>>> import numpy as np
>>> np.set_printoptions(precision=4, suppress=True, linewidth=120)
>>> X = np.load("sample15.npy")
>>> X
array([[0, 0, 0, 0, 0, 0, 1],
       [0, 1, 0, 0, 0, 0, 0],
       [0, 0, 0, 0, 1, 0, 0],
       [0, 0, 1, 0, 0, 0, 0],
       [1, 0, 0, 0, 0, 0, 0],
       [0, 0, 0, 1, 0, 0, 0],
       [0, 0, 0, 0, 0, 1, 0]])
>>> # rows sum to 1
>>> M2 = X / np.sqrt((X ** 2).mean(axis=1, keepdims=True))
>>> np.linalg.matrix_rank(X - X.mean(axis=1, keepdims=True))
np.int64(6)
>>> np.linalg.norm(M2, axis=1)
array([2.6458, 2.6458, 2.6458, 2.6458, 2.6458, 2.6458, 2.6458])
>>> print(X @ X.T)
[[1 0 0 0 0 0 0]
 [0 1 0 0 0 0 0]
 [0 0 1 0 0 0 0]
 [0 0 0 1 0 0 0]
 [0 0 0 0 1 0 0]
 [0 0 0 0 0 1 0]
 [0 0 0 0 0 0 1]]
>>> np.linalg.svd(X, compute_uv=False)
array([1., 1., 1., 1., 1., 1., 1.])
>>> X.T @ X
array([[1, 0, 0, 0, 0, 0, 0],
       [0, 1, 0, 0, 0, 0, 0],
       [0, 0, 1, 0, 0, 0, 0],
       [0, 0, 0, 1, 0, 0, 0],
       [0, 0, 0, 0, 1, 0, 0],
       [0, 0, 0, 0, 0, 1, 0],
       [0, 0, 0, 0, 0, 0, 1]])
>>> np.linalg.pinv(X)
array([[0., 0., 0., 0., 1., 0., 0.],
       [0., 1., 0., 0., 0., 0., 0.],
       [0., 0., 0., 1., 0., 0., 0.],
       [0., 0., 0., 0., 0., 1., 0.],
       [0., 0., 1., 0., 0., 0., 0.],
       [0., 0., 0., 0., 0., 0., 1.],
       [1., 0., 0., 0., 0., 0., 0.]])
>>> X[:, 6] @ X[:, 4]
np.int64(0)
>>> np.linalg.norm(X, axis=0)
array([1., 1., 1., 1., 1., 1., 1.])
>>> J = np.loadtxt("test6.csv", delimiter=",")
>>> J
array([[-5., -1.,  2., -3.,  3.,  4., -1.,  5.,  4.,  4.,  5.],
       [-1., -5., -1.,  2., -3.,  3.,  4., -1.,  5.,  4.,  4.],
       [ 2., -1., -5., -1.,  2., -3.,  3.,  4., -1.,  5.,  4.],
       [-3.,  2., -1., -5., -1.,  2., -3.,  3.,  4., -1.,  5.],
       [ 3., -3.,  2., -1., -5., -1.,  2., -3.,  3.,  4., -1.],
       [ 4.,  3., -3.,  2., -1., -5., -1.,  2., -3.,  3.,  4.],
       [-1.,  4.,  3., -3.,  2., -1., -5., -1.,  2., -3.,  3.],
       [ 5., -1.,  4.,  3., -3.,  2., -1., -5., -1.,  2., -3.],
       [ 4.,  5., -1.,  4.,  3., -3.,  2., -1., -5., -1.,  2.],
       [ 4.,  4.,  5., -1.,  4.,  3., -3.,  2., -1., -5., -1.],
       [ 5.,  4.,  4.,  5., -1.,  4.,  3., -3.,  2., -1., -5.]])
>>> rng = np.random.default_rng(7847)
>>> z = rng.permutation(11)
>>> M2 = J[:, z] * rng.choice([-1, 1], 11)
>>> M2
array([[ 4., -5.,  4., -1., -3., -4., -3.,  1., -5., -5., -2.],
       [ 3., -1.,  4., -5.,  2., -5.,  3., -4., -4.,  1.,  1.],
       [-3.,  2.,  5., -1., -1.,  1., -2., -3., -4., -4.,  5.],
       [ 2., -3., -1.,  2., -5., -4.,  1.,  3., -5., -3.,  1.],
       [-1.,  3.,  4., -3., -1., -3.,  5., -2.,  1.,  3., -2.],
       [-5.,  4.,  3.,  3.,  2.,  3.,  1.,  1., -4., -2.,  3.],
       [-1., -1., -3.,  4., -3., -2., -2.,  5., -3.,  1., -3.],
       [ 2.,  5.,  2., -1.,  3.,  1.,  3.,  1.,  3.,  5., -4.],
       [-3.,  4., -1.,  5.,  4.,  5., -3., -2., -2.,  1.,  1.],
       [ 3.,  4., -5.,  4., -1.,  1., -4.,  3.,  1., -2., -5.],
       [ 4.,  5., -1.,  4.,  5., -2.,  1., -3.,  5.,  3., -4.]])
>>> U, _, vt = np.linalg.svd(J.T @ M2)
>>> z
array([ 5,  0,  9,  1,  3,  8,  4,  6, 10,  7,  2])
>>> W = np.array([[-1, -2, -1, 2],
...     [-1, -1, 1, -1],
...     [1, 1, 1, -1],
...     [2, 2, -2, 2],
...     [-1, 1, -2, 0],
...     [-1, -1, -2, 1],
...     [0, 1, -2, 2],
...     [-1, 2, 0, 1],
...     [-1, 0, 2, 1],
...     [2, 0, -1, -2],
...     [-2, -2, 1, 1]])
>>> b = np.array([-1, -3, -2, -1])
>>> act = np.maximum(M2 @ W + b, 0)
>>> print((act > 0).mean(axis=0))
[0.7273 0.5455 0.2727 0.2727]
>>> (act > 0).astype(int)
array([[1, 0, 1, 0],
       [1, 0, 0, 0],
       [0, 0, 1, 0],
       [1, 1, 0, 1],
       [1, 1, 1, 0],
       [0, 1, 0, 0],
       [1, 1, 0, 0],
       [1, 1, 0, 0],
       [1, 0, 0, 0],
       [0, 0, 0, 1],
       [1, 1, 0, 1]])
>>> act
array([[ 7.,  0.,  8.,  0.],
       [ 2.,  0.,  0.,  0.],
       [ 0.,  0., 15.,  0.],
       [ 6.,  3.,  0., 14.],
       [10.,  1.,  7.,  0.],
       [ 0.,  8.,  0.,  0.],
       [17., 18.,  0.,  0.],
       [ 2.,  3.,  0.,  0.],
       [ 2.,  0.,  0.,  0.],
       [ 0.,  0.,  0., 10.],
       [ 6.,  1.,  0.,  3.]])
>>> cent = np.array([[2, 2, 0], [0, 2, 1], [3, 2, 1], [0, 3, 3]])
>>> (act @ cent).round(6).argmax(axis=1)
array([0, 0, 0, 1, 0, 1, 1, 1, 0, 1, 1])
>>> act @ cent
array([[38., 30.,  8.],
       [ 4.,  4.,  0.],
       [45., 30., 15.],
       [12., 60., 45.],
       [41., 36.,  8.],
       [ 0., 16.,  8.],
       [34., 70., 18.],
       [ 4., 10.,  3.],
       [ 4.,  4.,  0.],
       [ 0., 30., 30.],
       [12., 23., 10.]])
>>> M2 = act / np.sqrt((act ** 2).mean(axis=1, keepdims=True))
>>> np.linalg.norm(M2, axis=1)
array([2., 2., 2., 2., 2., 2., 2., 2., 2., 2., 2.])
>>> np.linalg.matrix_rank(act - act.mean(axis=1, keepdims=True))
np.int64(3)
>>> J[4] @ J[0]
np.float64(-18.0)
>>> np.linalg.norm(J, axis=0)
array([12.1244, 11.0905, 10.5357, 10.198 ,  9.3808, 10.1489,  9.3808, 10.198 , 10.5357, 11.0905, 12.1244])
>>> print(np.round(np.linalg.norm(J) ** 2 / np.linalg.norm(J, 2) ** 2, 4))
3.0855
>>> M2 = np.array([[-0.3, -0.5, -0.6],
...     [-0.2, -2.0, 0.1],
...     [-0.3, 2.2, 1.3],
...     [0.5, -0.5, 0.4],
...     [-0.9, 0.4, 0.0],
...     [-0.8, -1.6, 0.1],
...     [1.9, 1.0, 0.0],
...     [0.2, -0.2, 1.5],
...     [0.3, -1.4, -0.7],
...     [0.6, -0.8, -1.0],
...     [-0.7, -0.7, -0.1]])
>>> cent = np.array([[0.6, 0.7, -0.8, -0.5, -1.7, -0.2, 0.8, 0.5],
...     [-1.5, -0.6, -0.5, -0.7, 1.7, 1.3, 1.0, -0.9],
...     [-2.7, 1.2, -1.2, -1.7, -0.5, 1.7, -1.2, 0.8]])
>>> arr = M2 @ cent
>>> arr
array([[ 2.19, -0.63,  1.21,  1.52, -0.04, -1.61, -0.02, -0.18],
       [ 2.61,  1.18,  1.04,  1.33, -3.11, -2.39, -2.28,  1.78],
       [-6.99,  0.03, -2.42, -3.6 ,  3.6 ,  5.13,  0.4 , -1.09],
       [-0.03,  1.13, -0.63, -0.58, -1.9 , -0.07, -0.58,  1.02],
       [-1.14, -0.87,  0.52,  0.17,  2.21,  0.7 , -0.32, -0.81],
       [ 1.65,  0.52,  1.32,  1.35, -1.41, -1.75, -2.36,  1.12],
       [-0.36,  0.73, -2.02, -1.65, -1.53,  0.92,  2.52,  0.05],
       [-3.63,  2.06, -1.86, -2.51, -1.43,  2.25, -1.84,  1.48],
       [ 4.17,  0.21,  1.3 ,  2.02, -2.54, -3.07, -0.32,  0.85],
       [ 4.26, -0.3 ,  1.12,  1.96, -1.88, -2.86,  0.88,  0.22],
       [ 0.9 , -0.19,  1.03,  1.01,  0.05, -0.94, -1.14,  0.2 ]])
>>> # null space of dimension 5
>>> rank = np.linalg.matrix_rank(arr)
>>> rank
np.int64(3)
>>> null = np.linalg.svd(arr)[2][rank:].T
>>> null.shape
(8, 5)
>>> [int(np.linalg.matrix_rank(arr[:i])) for i in range(1, len(arr) + 1)]
[1, 2, 3, 3, 3, 3, 3, 3, 3, 3, 3]
>>> [int(np.linalg.matrix_rank(np.delete(arr, i, axis=0))) for i in range(11)]
[3, 3, 3, 3, 3, 3, 3, 3, 3, 3, 3]
>>> np.linalg.matrix_rank(arr.T @ arr), np.linalg.matrix_rank(arr @ arr.T)
(np.int64(3), np.int64(3))
>>> [int(np.linalg.matrix_rank(arr[:, :j + 1])) for j in range(8)]
[1, 2, 3, 3, 3, 3, 3, 3]
>>> np.round(np.trace(np.linalg.pinv(arr) @ arr), 4)
np.float64(3.0)
>>> print(np.linalg.lstsq(arr[:-1].T, arr[-1])[2])
3
>>> print(np.unique(arr.round(6), axis=0).shape)
(11, 8)
>>> np.abs(np.diag(np.linalg.qr(arr)[1])) > 1e-9
array([ True,  True,  True, False, False, False, False, False])
>>> M2 = arr / np.sqrt((arr ** 2).mean(axis=1, keepdims=True))
>>> np.linalg.matrix_rank(M2) == np.linalg.matrix_rank(arr)
np.True_
>>> np.linalg.matrix_rank(arr - arr.mean(axis=1, keepdims=True))
np.int64(3)
>>> print(arr.ravel(order="F"))
[ 2.19  2.61 -6.99 -0.03 -1.14  1.65 -0.36 -3.63  4.17  4.26  0.9  -0.63  1.18  0.03  1.13 -0.87  0.52  0.73  2.06
  0.21 -0.3  -0.19  1.21  1.04 -2.42 -0.63  0.52  1.32 -2.02 -1.86  1.3   1.12  1.03  1.52  1.33 -3.6  -0.58  0.17
  1.35 -1.65 -2.51  2.02  1.96  1.01 -0.04 -3.11  3.6  -1.9   2.21 -1.41 -1.53 -1.43 -2.54 -1.88  0.05 -1.61 -2.39
  5.13 -0.07  0.7  -1.75  0.92  2.25 -3.07 -2.86 -0.94 -0.02 -2.28  0.4  -0.58 -0.32 -2.36  2.52 -1.84 -0.32  0.88
 -1.14 -0.18  1.78 -1.09  1.02 -0.81  1.12  0.05  1.48  0.85  0.22  0.2 ]
>>> arr.reshape(-1, 2)
array([[ 2.19, -0.63],
       [ 1.21,  1.52],
       [-0.04, -1.61],
       [-0.02, -0.18],
       [ 2.61,  1.18],
       [ 1.04,  1.33],
       [-3.11, -2.39],
       [-2.28,  1.78],
       [-6.99,  0.03],
       [-2.42, -3.6 ],
       [ 3.6 ,  5.13],
       [ 0.4 , -1.09],
       [-0.03,  1.13],
       [-0.63, -0.58],
       [-1.9 , -0.07],
       [-0.58,  1.02],
       [-1.14, -0.87],
       [ 0.52,  0.17],
       [ 2.21,  0.7 ],
       [-0.32, -0.81],
       [ 1.65,  0.52],
       [ 1.32,  1.35],
       [-1.41, -1.75],
       [-2.36,  1.12],
       [-0.36,  0.73],
       [-2.02, -1.65],
       [-1.53,  0.92],
       [ 2.52,  0.05],
       [-3.63,  2.06],
       [-1.86, -2.51],
       [-1.43,  2.25],
       [-1.84,  1.48],
       [ 4.17,  0.21],
       [ 1.3 ,  2.02],
       [-2.54, -3.07],
       [-0.32,  0.85],
       [ 4.26, -0.3 ],
       [ 1.12,  1.96],
       [-1.88, -2.86],
       [ 0.88,  0.22],
       [ 0.9 , -0.19],
       [ 1.03,  1.01],
       [ 0.05, -0.94],
       [-1.14,  0.2 ]])
>>> arr.reshape(2, -1)
array([[ 2.19, -0.63,  1.21,  1.52, -0.04, -1.61, -0.02, -0.18,  2.61,  1.18,  1.04,  1.33, -3.11, -2.39, -2.28,
         1.78, -6.99,  0.03, -2.42, -3.6 ,  3.6 ,  5.13,  0.4 , -1.09, -0.03,  1.13, -0.63, -0.58, -1.9 , -0.07,
        -0.58,  1.02, -1.14, -0.87,  0.52,  0.17,  2.21,  0.7 , -0.32, -0.81,  1.65,  0.52,  1.32,  1.35],
       [-1.41, -1.75, -2.36,  1.12, -0.36,  0.73, -2.02, -1.65, -1.53,  0.92,  2.52,  0.05, -3.63,  2.06, -1.86,
        -2.51, -1.43,  2.25, -1.84,  1.48,  4.17,  0.21,  1.3 ,  2.02, -2.54, -3.07, -0.32,  0.85,  4.26, -0.3 ,
         1.12,  1.96, -1.88, -2.86,  0.88,  0.22,  0.9 , -0.19,  1.03,  1.01,  0.05, -0.94, -1.14,  0.2 ]])
>>> T = arr.reshape(11, 2, -1)
>>> T.shape
(11, 2, 4)
>>> np.swapaxes(T, 1, 2)[10]
array([[ 0.9 ,  0.05],
       [-0.19, -0.94],
       [ 1.03, -1.14],
       [ 1.01,  0.2 ]])
